In [1]: import numpy as np

In [2]: np.set_printoptions(precision=2, suppress=True, linewidth=120)

In [3]: def tidy(a):
   ...:     return np.round(a, 2) + 0
   ...: 

In [4]: K = np.array([[1, -1, 1], [1, 0, 0], [1, 1, 1], [1, 2, 4]])

In [5]: x0 = np.array([0, 2, 1])

In [6]: y = K @ x0

In [7]: try:
   ...:     np.linalg.solve(K, y)
   ...: except np.linalg.LinAlgError as e:
   ...:     print(e)
   ...: 
Last 2 dimensions of the array must be square

In [8]: tidy(np.linalg.lstsq(K, y)[0])
Out[8]: array([0., 2., 1.])

In [9]: tidy(np.linalg.pinv(K) @ K)
Out[9]: 
array([[1., 0., 0.],
       [0., 1., 0.],
       [0., 0., 1.]])

In [10]: rng = np.random.default_rng(491288)

In [11]: y = y + 0.05 * rng.normal(size=4)

In [12]: tidy(y)
Out[12]: array([-0.91, -0.03,  3.01,  7.96])

In [13]: c, *_ = np.linalg.lstsq(K, y)

In [14]: tidy(np.linalg.norm(y - K @ c))
Out[14]: np.float64(0.05)

In [15]: tidy(c)
Out[15]: array([0.01, 1.95, 1.02])

In [16]: hat = K @ np.linalg.solve(K.T @ K, K.T)

In [17]: np.allclose(hat @ hat, hat)
Out[17]: True

In [18]: tidy(np.linalg.eigvalsh(hat))
Out[18]: array([0., 1., 1., 1.])

In [19]: tidy((np.eye(4) - hat) @ K)
Out[19]: 
array([[0., 0., 0.],
       [0., 0., 0.],
       [0., 0., 0.],
       [0., 0., 0.]])

In [20]: np.linalg.matrix_rank(np.eye(4) - hat)
Out[20]: np.int64(1)

In [21]: K.sum(axis=0)
Out[21]: array([4, 2, 6])

In [22]: tidy(np.linalg.svd(K, compute_uv=False))
Out[22]: array([4.9 , 1.69, 1.08])

In [23]: tidy(np.linalg.norm(K))
Out[23]: np.float64(5.29)

In [24]: np.linalg.rank(K)
---------------------------------------------------------------------------
AttributeError                            Traceback (most recent call last)
Cell In[24], line 1
----> 1 np.linalg.rank(K)

AttributeError: module 'numpy.linalg' has no attribute 'rank'

In [25]: K[:, 3]
---------------------------------------------------------------------------
IndexError                                Traceback (most recent call last)
Cell In[25], line 1
----> 1 K[:, 3]

IndexError: index 3 is out of bounds for axis 1 with size 3

In [26]: other = np.c_[K[:, :2] @ np.array([[0, 3], [1, 0]]), np.array([4, 1, 7, 4])]

In [27]: other
Out[27]: 
array([[-1,  3,  4],
       [ 0,  3,  1],
       [ 1,  3,  7],
       [ 2,  3,  4]])

In [28]: np.linalg.matrix_rank(other)
Out[28]: np.int64(3)

In [29]: hat = other @ np.linalg.solve(other.T @ other, other.T)

In [30]: np.linalg.matrix_rank(np.eye(4) - hat)
Out[30]: np.int64(1)

In [31]: tidy((np.eye(4) - hat) @ other)
Out[31]: 
array([[0., 0., 0.],
       [0., 0., 0.],
       [0., 0., 0.],
       [0., 0., 0.]])

In [32]: tidy(np.diag(hat))
Out[32]: array([0.75, 0.75, 0.75, 0.75])

In [33]: tidy(np.linalg.eigvalsh(hat))
Out[33]: array([0., 1., 1., 1.])

In [34]: m1 = np.array([[24, 8, 0, 8], [32, 13, 21, 6], [14, 5, 3, 4], [24, 8, 0, 8]])

In [35]: m1
Out[35]: 
array([[24,  8,  0,  8],
       [32, 13, 21,  6],
       [14,  5,  3,  4],
       [24,  8,  0,  8]])

In [36]: def softmax(z):
    ...:     e = np.exp(z - z.max(axis=-1, keepdims=True))
    ...:     return e / e.sum(axis=-1, keepdims=True)
    ...: 

In [37]: tidy(softmax(m1[3] + -1))
Out[37]: array([1., 0., 0., 0.])

In [38]: att = m1 @ m1.T / np.sqrt(4)

In [39]: tidy(softmax(att))
Out[39]: 
array([[0., 1., 0., 0.],
       [0., 1., 0., 0.],
       [0., 1., 0., 0.],
       [0., 1., 0., 0.]])

In [40]: softmax(att)[3] @ m1
Out[40]: array([32., 13., 21.,  6.])

In [41]: feats = np.load("x.npy")

In [42]: feats
Out[42]: 
array([[ 0,  0,  0],
       [ 0,  0,  4],
       [ 0, -1,  0],
       [ 0, -4,  0]])

In [43]: other = K + rng.integers(-2, 3, (4, 1)) @ rng.integers(-2, 3, (1, 3))

In [44]: other
Out[44]: 
array([[ 1, -1,  1],
       [ 0,  2,  0],
       [-1,  5,  1],
       [ 2,  0,  4]])

In [45]: tidy(np.linalg.svd(other - K, compute_uv=False))
Out[45]: array([5.48, 0.  , 0.  ])

In [46]: W = np.array([[0, 6, 3, 3, 8, 7], [7, 6, 4, 7, 5, 2], [4, 9, 0, 6, 7, 1]])

In [47]: c = np.array([2, 0, 0, 0, 0, 0])

In [48]: hid = np.maximum(other @ W + c, 0)

In [49]: (hid > 0).mean(axis=0)
Out[49]: array([0.75, 1.  , 0.75, 1.  , 1.  , 1.  ])

In [50]: cent = np.array([[-4, 5], [3, 1], [-8, 4], [-2, 2], [1, 5], [9, -6]])

In [51]: hid @ cent
Out[51]: 
array([[  87,   27],
       [ -74,  178],
       [-217,  478],
       [ 170,  334]])

In [52]: other = np.array([[1], [3]])

In [53]: M = np.block([[np.zeros((2, 2)), other], [other.T, np.zeros((1, 1))]])

In [54]: M
Out[54]: 
array([[0., 0., 1.],
       [0., 0., 3.],
       [1., 3., 0.]])

In [55]: # equal to its transpose

In [56]: hat = np.triu(np.array([[0, 0, -1], [-2, -2, -3], [0, 0, 2]]), 1) + np.eye(3)

In [57]: other = hat @ M @ np.linalg.inv(hat)

In [58]: other
Out[58]: 
array([[ -1.,  -3.,  -9.],
       [ -3.,  -9., -27.],
       [  1.,   3.,  10.]])

In [59]: np.linalg.matrix_rank(other)
Out[59]: np.int64(2)

In [60]: tidy(np.linalg.det(other))
Out[60]: np.float64(0.0)

In [61]: tidy(np.poly(other))
Out[61]: array([  1.,   0., -10.,   0.])

In [62]: other = np.array([[3, -5, -4], [5, 0, 5]])

In [63]: cent = np.kron(other, K)

In [64]: np.linalg.matrix_rank(cent)
Out[64]: np.int64(6)

In [65]: cent
Out[65]: 
array([[  3,  -3,   3,  -5,   5,  -5,  -4,   4,  -4],
       [  3,   0,   0,  -5,   0,   0,  -4,   0,   0],
       [  3,   3,   3,  -5,  -5,  -5,  -4,  -4,  -4],
       [  3,   6,  12,  -5, -10, -20,  -4,  -8, -16],
       [  5,  -5,   5,   0,   0,   0,   5,  -5,   5],
       [  5,   0,   0,   0,   0,   0,   5,   0,   0],
       [  5,   5,   5,   0,   0,   0,   5,   5,   5],
       [  5,  10,  20,   0,   0,   0,   5,  10,  20]])

In [66]: rk = np.linalg.matrix_rank(M)

In [67]: rk
Out[67]: np.int64(2)

In [68]: ns = np.linalg.svd(M)[2][rk:].T

In [69]: [int(np.linalg.matrix_rank(M[:, :j + 1])) for j in range(3)]
Out[69]: [1, 1, 2]

In [70]: ns.shape
Out[70]: (3, 1)

In [71]: np.linalg.matrix_rank(M.T @ M), np.linalg.matrix_rank(M @ M.T)
Out[71]: (np.int64(2), np.int64(2))

In [72]: [int(np.linalg.matrix_rank(np.delete(M, i, axis=0))) for i in range(3)]
Out[72]: [2, 2, 1]

In [73]: F = np.load("case17.npy")

In [74]: F
Out[74]: 
array([[0, 1, 0],
       [1, 0, 0],
       [0, 0, 1]])

In [75]: ev, vecs = np.linalg.eigh(F)

In [76]: tidy(vecs.T @ F @ vecs)
Out[76]: 
array([[-1.,  0.,  0.],
       [ 0.,  1.,  0.],
       [ 0.,  0.,  1.]])

In [77]: ev
Out[77]: array([-1.,  1.,  1.])

In [78]: (ev > 1e-8).sum(), (ev < -1e-8).sum()
Out[78]: (np.int64(2), np.int64(1))

In [79]: tidy(vecs @ np.diag(ev) @ vecs.T)
Out[79]: 
array([[0., 1., 0.],
       [1., 0., 0.],
       [0., 0., 1.]])

In [80]: other = F + rng.integers(-2, 3, (3, 1)) @ rng.integers(-2, 3, (1, 3))

In [81]: other
Out[81]: 
array([[-2,  3, -2],
       [-3,  4, -4],
       [-4,  4, -3]])

In [82]: np.abs(other - F).sum(axis=1)
Out[82]: array([ 6, 12, 12])

In [83]: tidy(np.linalg.svd(other - F, compute_uv=False))
Out[83]: array([10.39,  0.  ,  0.  ])

In [84]: [round(float(np.linalg.det(F[:i, :i])), 2) + 0 for i in range(1, 4)]
Out[84]: [0.0, -1.0, -1.0]

In [85]: q = F.astype(float).copy()

In [86]: for j in range(3):
    ...:     q[:, j] -= q[:, :j] @ (q[:, :j].T @ q[:, j])
    ...:     q[:, j] /= np.linalg.norm(q[:, j])
    ...: 

In [87]: q.T @ F
Out[87]: 
array([[1., 0., 0.],
       [0., 1., 0.],
       [0., 0., 1.]])

In [88]: q
Out[88]: 
array([[0., 1., 0.],
       [1., 0., 0.],
       [0., 0., 1.]])

In [89]: J = np.load("a.npy")

In [90]: J
Out[90]: 
array([[-7.,  3., -1.,  1.],
       [-8.,  3., -2.,  2.],
       [ 0., -1.,  0.,  1.],
       [-8.,  0., -4.,  5.]])

In [91]: q = J.astype(float).copy()

In [92]: for j in range(4):
    ...:     q[:, j] -= q[:, :j] @ (q[:, :j].T @ q[:, j])
    ...:     q[:, j] /= np.linalg.norm(q[:, j])
    ...: 

In [93]: tidy(q.T @ J)
Out[93]: 
array([[13.3 , -3.38,  4.13, -4.74],
       [ 0.  ,  2.75,  1.81, -2.92],
       [ 0.  ,  0.  ,  0.79, -0.18],
       [ 0.  ,  0.  ,  0.  ,  0.21]])

In [94]: ev, vecs = np.linalg.eig(J)

In [95]: tidy(np.sort(np.linalg.eigvals(J @ J)))
Out[95]: array([1., 1., 4., 9.])

In [96]: tidy(J @ vecs[:, 0] - ev[0] * vecs[:, 0])
Out[96]: array([0., 0., 0., 0.])

In [97]: other = np.array([[-4, 0], [-7, -9]])

In [98]: other[-1] = other[0]

In [99]: W0 = other + 0.1 * np.eye(2)

In [100]: W0
Out[100]: 
array([[-3.9,  0. ],
       [-4. ,  0.1]])

In [101]: other = W0 / np.sqrt((W0 ** 2).mean(axis=1, keepdims=True))

In [102]: np.linalg.matrix_rank(W0 - W0.mean(axis=1, keepdims=True))
Out[102]: np.int64(1)

In [103]: tidy(other[1])
Out[103]: array([-1.41,  0.04])

In [104]: tidy(np.linalg.norm(other, axis=1))
Out[104]: array([1.41, 1.41])

In [105]: np.linalg.matrix_rank(other) == np.linalg.matrix_rank(W0)
Out[105]: np.True_

In [106]: other = np.linalg.inv(W0)

In [107]: tidy(other)
Out[107]: 
array([[ -0.26,   0.  ],
       [-10.26,  10.  ]])

In [108]: tidy(np.linalg.cond(W0))
Out[108]: np.float64(80.04)

In [109]: tidy(W0 @ other)
Out[109]: 
array([[1., 0.],
       [0., 1.]])

In [110]: data = np.array([[-0.4, 1.2, -0.8],
     ...:     [0.1, 1.1, 0.3],
     ...:     [-1.6, 1.7, -0.4],
     ...:     [1.4, -0.9, -2.2],
     ...:     [0.8, 2.3, 1.2],
     ...:     [-1.9, -1.2, 1.3],
     ...:     [1.2, -0.7, -0.6],
     ...:     [-0.4, -0.4, 1.1],
     ...:     [0.7, 0.9, -0.2],
     ...:     [-0.8, -1.6, 0.7],
     ...:     [-0.4, 0.3, 1.4],
     ...:     [0.0, -0.3, -1.6],
     ...:     [1.5, -1.2, 0.2],
     ...:     [0.1, 2.5, 0.1],
     ...:     [-0.7, -1.1, 0.6],
     ...:     [0.4, 0.0, 0.3]])

In [111]: data[:, 0] = 2 * data[:, 2] + 0.1 * rng.normal(size=16)

In [112]: tidy(data)
Out[112]: 
array([[-1.71,  1.2 , -0.8 ],
       [ 0.54,  1.1 ,  0.3 ],
       [-0.91,  1.7 , -0.4 ],
       [-4.3 , -0.9 , -2.2 ],
       [ 2.29,  2.3 ,  1.2 ],
       [ 2.58, -1.2 ,  1.3 ],
       [-1.23, -0.7 , -0.6 ],
       [ 2.47, -0.4 ,  1.1 ],
       [-0.37,  0.9 , -0.2 ],
       [ 1.32, -1.6 ,  0.7 ],
       [ 2.68,  0.3 ,  1.4 ],
       [-3.26, -0.3 , -1.6 ],
       [ 0.43, -1.2 ,  0.2 ],
       [ 0.17,  2.5 ,  0.1 ],
       [ 1.23, -1.1 ,  0.6 ],
       [ 0.56,  0.  ,  0.3 ]])

In [113]: q, Rm = np.linalg.qr(data)

In [114]: q.shape, Rm.shape
Out[114]: ((16, 3), (3, 3))

In [115]: tidy(q @ Rm)
Out[115]: 
array([[-1.71,  1.2 , -0.8 ],
       [ 0.54,  1.1 ,  0.3 ],
       [-0.91,  1.7 , -0.4 ],
       [-4.3 , -0.9 , -2.2 ],
       [ 2.29,  2.3 ,  1.2 ],
       [ 2.58, -1.2 ,  1.3 ],
       [-1.23, -0.7 , -0.6 ],
       [ 2.47, -0.4 ,  1.1 ],
       [-0.37,  0.9 , -0.2 ],
       [ 1.32, -1.6 ,  0.7 ],
       [ 2.68,  0.3 ,  1.4 ],
       [-3.26, -0.3 , -1.6 ],
       [ 0.43, -1.2 ,  0.2 ],
       [ 0.17,  2.5 ,  0.1 ],
       [ 1.23, -1.1 ,  0.6 ],
       [ 0.56,  0.  ,  0.3 ]])

In [116]: tidy(np.abs(np.diag(Rm)))
Out[116]: array([7.98, 5.12, 0.18])

In [117]: np.allclose(Rm.T @ Rm, data.T @ data)
Out[117]: True
